In [1]: import numpy as np

In [2]: np.set_printoptions(suppress=True, linewidth=120)

In [3]: def tidy(a):
   ...:     return np.round(a, 2) + 0
   ...: 

In [4]: B = np.array([[-1, 3, 2, 3, 3, 3, 1, 2, 2, -3],
   ...:     [2, 0, -2, 0, 3, 0, 2, 1, -3, 1],
   ...:     [0, -3, -3, -2, -2, 2, 1, -2, -3, 1],
   ...:     [3, 1, 1, 1, -3, -3, 2, 0, -2, -2],
   ...:     [3, -3, -3, 3, 3, 0, 1, 0, -1, -2],
   ...:     [0, -1, 2, 2, -3, 3, -3, 0, -1, 2],
   ...:     [-1, -1, -1, 0, -2, -3, -2, 1, -2, -2],
   ...:     [0, -3, -2, -1, 2, 2, 3, 0, 0, 1],
   ...:     [0, 3, 3, -1, -2, -1, 1, -1, 1, -3],
   ...:     [-2, 0, 2, 0, 3, 1, 3, -1, 0, 3]])

In [5]: K = B - B.T

In [6]: K
Out[6]: 
array([[ 0,  1,  2,  0,  0,  3,  2,  2,  2, -1],
       [-1,  0,  1, -1,  6,  1,  3,  4, -6,  1],
       [-2, -1,  0, -3,  1,  0,  2,  0, -6, -1],
       [ 0,  1,  3,  0, -6, -5,  2,  1, -1, -2],
       [ 0, -6, -1,  6,  0,  3,  3, -2,  1, -5],
       [-3, -1,  0,  5, -3,  0,  0, -2,  0,  1],
       [-2, -3, -2, -2, -3,  0,  0, -2, -3, -5],
       [-2, -4,  0, -1,  2,  2,  2,  0,  1,  2],
       [-2,  6,  6,  1, -1,  0,  3, -1,  0, -3],
       [ 1, -1,  1,  2,  5, -1,  5, -2,  3,  0]])

In [7]: r0, v = K[7], K[4]

In [8]: r0 @ r0
Out[8]: np.int64(38)

In [9]: p = (r0 @ v) / (r0 @ r0) * r0

In [10]: tidy(np.linalg.norm(r0 + v) ** 2 + np.linalg.norm(r0 - v) ** 2)
Out[10]: np.float64(318.0)

In [11]: tidy(p)
Out[11]: array([-1.11, -2.21,  0.  , -0.55,  1.11,  1.11,  1.11,  0.  ,  0.55,  1.11])

In [12]: np.linalg.matrix_rank(np.outer(r0, v))
Out[12]: np.int64(1)

In [13]: B = K / np.linalg.norm(K, axis=1, keepdims=True)

In [14]: C2 = B @ B.T

In [15]: tidy(C2[8])
Out[15]: array([ 0.49,  0.03,  0.04,  0.46, -0.09,  0.1 , -0.1 , -0.38,  1.  ,  0.14])

In [16]: (C2 - 2 * np.eye(10)).round(6).argmax(axis=1)
Out[16]: array([8, 2, 1, 8, 5, 4, 2, 9, 0, 7])

In [17]: np.argwhere(np.triu(np.abs(C2) > 0.95, 1))
Out[17]: array([], shape=(0, 2), dtype=int64)

In [18]: (np.abs(C2) > 0.9).astype(int)
Out[18]: 
array([[1, 0, 0, 0, 0, 0, 0, 0, 0, 0],
       [0, 1, 0, 0, 0, 0, 0, 0, 0, 0],
       [0, 0, 1, 0, 0, 0, 0, 0, 0, 0],
       [0, 0, 0, 1, 0, 0, 0, 0, 0, 0],
       [0, 0, 0, 0, 1, 0, 0, 0, 0, 0],
       [0, 0, 0, 0, 0, 1, 0, 0, 0, 0],
       [0, 0, 0, 0, 0, 0, 1, 0, 0, 0],
       [0, 0, 0, 0, 0, 0, 0, 1, 0, 0],
       [0, 0, 0, 0, 0, 0, 0, 0, 1, 0],
       [0, 0, 0, 0, 0, 0, 0, 0, 0, 1]])

In [19]: F = np.load("out14.npy")

In [20]: F
Out[20]: 
array([[0.2 , 0.  , 0.4 , 0.4 ],
       [0.2 , 0.4 , 0.  , 0.4 ],
       [0.67, 0.  , 0.33, 0.  ],
       [0.2 , 0.4 , 0.2 , 0.2 ]])

In [21]: x = np.array([2, -2, -3, 3])

In [22]: target = F @ x

In [23]: tidy(target)
Out[23]: array([ 0.4 ,  0.8 ,  0.35, -0.4 ])

In [24]: tidy(np.linalg.solve(F, target + F[:, 2]))
Out[24]: array([ 2., -2., -2.,  3.])

In [25]: tidy(np.linalg.solve(F.T, F[0]))
Out[25]: array([1., 0., 0., 0.])

In [26]: tidy(np.linalg.solve(F, F[:, 1]))
Out[26]: array([0., 1., 0., 0.])

In [27]: tidy(np.linalg.solve(F, -3 * target))
Out[27]: array([-6.,  6.,  9., -9.])
